>>> import numpy as np
>>> import numpy.linalg as la
>>> np.set_printoptions(precision=3, suppress=True, linewidth=160)
>>> def rd(a):
...     return np.round(a, 3) + 0
... 
>>> K = 0.9 ** np.abs(np.subtract.outer(np.arange(6), np.arange(6)))
>>> print(rd(K))
[[1.    0.9   0.81  0.729 0.656 0.59 ]
 [0.9   1.    0.9   0.81  0.729 0.656]
 [0.81  0.9   1.    0.9   0.81  0.729]
 [0.729 0.81  0.9   1.    0.9   0.81 ]
 [0.656 0.729 0.81  0.9   1.    0.9  ]
 [0.59  0.656 0.729 0.81  0.9   1.   ]]
>>> # equal to its transpose
>>> Uu, sv, Vt = la.svd(K, full_matrices=False)
>>> rd(np.sqrt((sv ** 2).sum())), rd(la.norm(K))
(np.float64(4.996), np.float64(4.996))
>>> rd(Vt @ Vt.T)
array([[1., 0., 0., 0., 0., 0.],
       [0., 1., 0., 0., 0., 0.],
       [0., 0., 1., 0., 0., 0.],
       [0., 0., 0., 1., 0., 0.],
       [0., 0., 0., 0., 1., 0.],
       [0., 0., 0., 0., 0., 1.]])
>>> print((sv > 1e-8).sum())
6
>>> rd(sv)
array([4.951, 0.621, 0.199, 0.103, 0.07 , 0.056])
>>> Uu.shape, sv.shape, Vt.shape
((6, 6), (6,), (6, 6))
>>> rd(np.cumsum(sv ** 2) / np.sum(sv ** 2))
array([0.982, 0.998, 0.999, 1.   , 1.   , 1.   ])
>>> rd(Uu.T @ K @ Vt.T)
array([[4.951, 0.   , 0.   , 0.   , 0.   , 0.   ],
       [0.   , 0.621, 0.   , 0.   , 0.   , 0.   ],
       [0.   , 0.   , 0.199, 0.   , 0.   , 0.   ],
       [0.   , 0.   , 0.   , 0.103, 0.   , 0.   ],
       [0.   , 0.   , 0.   , 0.   , 0.07 , 0.   ],
       [0.   , 0.   , 0.   , 0.   , 0.   , 0.056]])
>>> np.allclose(Uu * sv @ Vt, K)
True
>>> Lm = la.cholesky(K)
>>> print(rd(K / np.sqrt(np.outer(np.diag(K), np.diag(K)))))
[[1.    0.9   0.81  0.729 0.656 0.59 ]
 [0.9   1.    0.9   0.81  0.729 0.656]
 [0.81  0.9   1.    0.9   0.81  0.729]
 [0.729 0.81  0.9   1.    0.9   0.81 ]
 [0.656 0.729 0.81  0.9   1.    0.9  ]
 [0.59  0.656 0.729 0.81  0.9   1.   ]]
>>> rd(np.diag(Lm) ** 2)
array([1.  , 0.19, 0.19, 0.19, 0.19, 0.19])
>>> print(la.eigvalsh(K).min() > 0)
True
>>> rd(Lm)
array([[1.   , 0.   , 0.   , 0.   , 0.   , 0.   ],
       [0.9  , 0.436, 0.   , 0.   , 0.   , 0.   ],
       [0.81 , 0.392, 0.436, 0.   , 0.   , 0.   ],
       [0.729, 0.353, 0.392, 0.436, 0.   , 0.   ],
       [0.656, 0.318, 0.353, 0.392, 0.436, 0.   ],
       [0.59 , 0.286, 0.318, 0.353, 0.392, 0.436]])
>>> rd(Lm @ Lm.T)
array([[1.   , 0.9  , 0.81 , 0.729, 0.656, 0.59 ],
       [0.9  , 1.   , 0.9  , 0.81 , 0.729, 0.656],
       [0.81 , 0.9  , 1.   , 0.9  , 0.81 , 0.729],
       [0.729, 0.81 , 0.9  , 1.   , 0.9  , 0.81 ],
       [0.656, 0.729, 0.81 , 0.9  , 1.   , 0.9  ],
       [0.59 , 0.656, 0.729, 0.81 , 0.9  , 1.   ]])
